>>> import numpy as np
>>> from numpy import linalg as LA
>>> np.set_printoptions(precision=3, suppress=True, linewidth=200)
>>> sv = 5 * 0.5 ** np.arange(4)
>>> rng = np.random.default_rng(31381)
>>> data = rng.normal(size=(20, 4)) * rng.permutation(sv)
>>> data
array([[ -0.876,   3.873,   3.015,  -0.787],
       [  0.722,   0.109,  -2.287,  -1.352],
       [  0.155,  -2.373,  -9.464,  -1.382],
       [  0.439,   0.237,  -6.254,  -2.538],
       [ -0.036,  -2.062, -11.591,  -0.153],
       [ -0.449,  -4.715,  -1.882,   1.465],
       [ -1.128,  -1.904, -10.627,  -0.354],
       [  1.135,   1.488,   5.558,   1.247],
       [ -1.071,  -0.543,  -1.402,  -0.371],
       [  0.437,   4.34 ,  -1.678,  -2.503],
       [  0.467,  -3.137,  -8.194,  -1.618],
       [  0.676,   2.219,   5.464,  -0.35 ],
       [  0.339,   4.921,   6.153,   0.471],
       [  1.598,  -0.382,  -0.954,  -2.617],
       [  1.054,  -3.083,  -1.252,  -0.416],
       [ -0.866,   0.355,   1.142,   1.079],
       [  0.195,  -0.492,   2.756,  -0.115],
       [  0.972,   0.607,  -1.526,  -1.146],
       [  0.125,   2.023,   0.212,  -1.848],
       [ -1.336,  -0.193,  -3.863,  -0.261]])
>>> gram = np.cov(data, rowvar=False)
>>> LA.eigvalsh(gram)[::-1]
array([30.807,  4.108,  1.226,  0.304])
>>> np.argwhere(np.triu(np.abs(np.corrcoef(data.T)) > 0.8, 1))
array([], shape=(0, 2), dtype=int64)
>>> round(float(np.corrcoef(data[:, 3], data[:, 0])[0, 1]), 3)
-0.355
>>> arr = np.load("test15.npy")
>>> arr
array([[-15,   2,   3,   5],
       [  0, -16,   5,   1],
       [  1,  -2, -12,  -1],
       [ -5,   1,  -1,   4]])
>>> labels = rng.permutation(4)
>>> B = arr[:, labels] * rng.choice([-1, 1], 4)
>>> B
array([[ -3, -15,  -5,   2],
       [ -5,   0,  -1, -16],
       [ 12,   1,   1,  -2],
       [  1,  -5,  -4,   1]])
>>> Uu, _, Vt = LA.svd(arr.T @ B)
>>> np.round(Uu @ Vt, 3) + 0
array([[ 0.,  1.,  0.,  0.],
       [ 0.,  0.,  0.,  1.],
       [-1.,  0.,  0.,  0.],
       [ 0.,  0., -1.,  0.]])
>>> np.round(LA.lstsq(arr, B)[0], 3) + 0
array([[ 0.,  1.,  0.,  0.],
       [ 0.,  0.,  0.,  1.],
       [-1.,  0.,  0.,  0.],
       [ 0.,  0., -1.,  0.]])
>>> B = LA.invert(arr)
Traceback (most recent call last):
  File "<python-input-19>", line 1, in <module>
    B = LA.invert(arr)
        ^^^^^^^^^
AttributeError: module 'numpy.linalg' has no attribute 'invert'
>>> B = LA.inv(arr)
>>> np.round(LA.det(arr) * LA.det(B), 3)
np.float64(1.0)
>>> np.allclose(B, arr.T)
False
>>> vec = np.array([1, 0, -1, -2])
>>> y = arr @ vec
>>> b, lr = np.zeros(4), 1 / LA.norm(arr, 2) ** 2
>>> for i in range(3):
...     b -= lr * arr.T @ (arr @ b - y)
...     if i % 1 == 0: print(i, round(LA.norm(arr @ b - y), 3))
... 
0 3.663
1 3.176
2 3.066
>>> round(float(LA.cond(arr)), 3)
8.276
>>> b
array([ 1.526,  0.081, -1.003, -0.698])
>>> LA.svd(arr, compute_uv=False)
array([17.837, 16.98 , 11.265,  2.155])
>>> np.abs(arr).max()
np.int64(16)
>>> X = np.array([[5, 2, 0], [0, 4, 1], [1, 1, 3]])
>>> round(float(LA.det(2 * X)), 3), round(LA.det(X), 3)
(456.0, np.float64(57.0))
>>> np.kron(np.eye(2, dtype=int), X)
array([[5, 2, 0, 0, 0, 0],
       [0, 4, 1, 0, 0, 0],
       [1, 1, 3, 0, 0, 0],
       [0, 0, 0, 5, 2, 0],
       [0, 0, 0, 0, 4, 1],
       [0, 0, 0, 1, 1, 3]])
>>> round(float(LA.eigvals(X).sum().real), 3)
12.0
>>> np.poly(X)
array([  1., -12.,  46., -57.])
>>> LA.eigvals(X)
array([5.618, 3.   , 3.382])
>>> round(float(LA.det(X[::-1])), 3)
-57.0
>>> np.einsum("ij,ji->", X, X)
np.int64(52)
>>> np.round(LA.det(X.T), 3)
np.float64(57.0)
>>> proj = np.triu(np.array([[3, 1, 0], [0, 3, 1], [1, 0, 0]]), 1) + np.eye(3)
>>> B = proj @ X @ LA.inv(proj)
>>> proj @ X - X @ proj
array([[ 0., -1., -1.],
       [ 1.,  1., -1.],
       [ 0., -1., -1.]])
>>> round(LA.det(B), 3)
np.float64(57.0)
>>> B
array([[5., 1., 0.],
       [1., 4., 0.],
       [1., 0., 3.]])
>>> f = np.array([-3, -1, 2])
>>> B = X + np.outer(f, np.eye(3)[2])
>>> B
array([[ 5.,  2., -3.],
       [ 0.,  4.,  0.],
       [ 1.,  1.,  5.]])
>>> LA.matrix_rank(B - X)
np.int64(1)
>>> M = np.tril(np.array([[3, -1, 0, 5, 3, -4],
...     [0, 5, -5, 2, -3, 2],
...     [-1, -2, -1, 5, -2, 1],
...     [-3, -4, 5, 5, 5, 0],
...     [-1, 1, -4, -2, 2, 3],
...     [-1, -2, -4, 2, 5, 5]]), -1) + np.eye(6, dtype=int)
>>> M
array([[ 1,  0,  0,  0,  0,  0],
       [ 0,  1,  0,  0,  0,  0],
       [-1, -2,  1,  0,  0,  0],
       [-3, -4,  5,  1,  0,  0],
       [-1,  1, -4, -2,  1,  0],
       [-1, -2, -4,  2,  5,  1]])
>>> np.abs(LA.svd(M)[2][-1])
array([0.001, 0.011, 0.032, 0.119, 0.119, 0.985])
>>> round(np.log10(LA.cond(M)))
3
>>> round(float(LA.norm(M, 2) / LA.norm(M)), 3)
0.755
>>> np.argsort(-LA.norm(M, axis=0).round(6), kind="stable")[:3]
array([2, 1, 4])
>>> [round(float(x), 3) for x in LA.svd(M, compute_uv=False)[:3]]
[8.712, 6.882, 2.889]
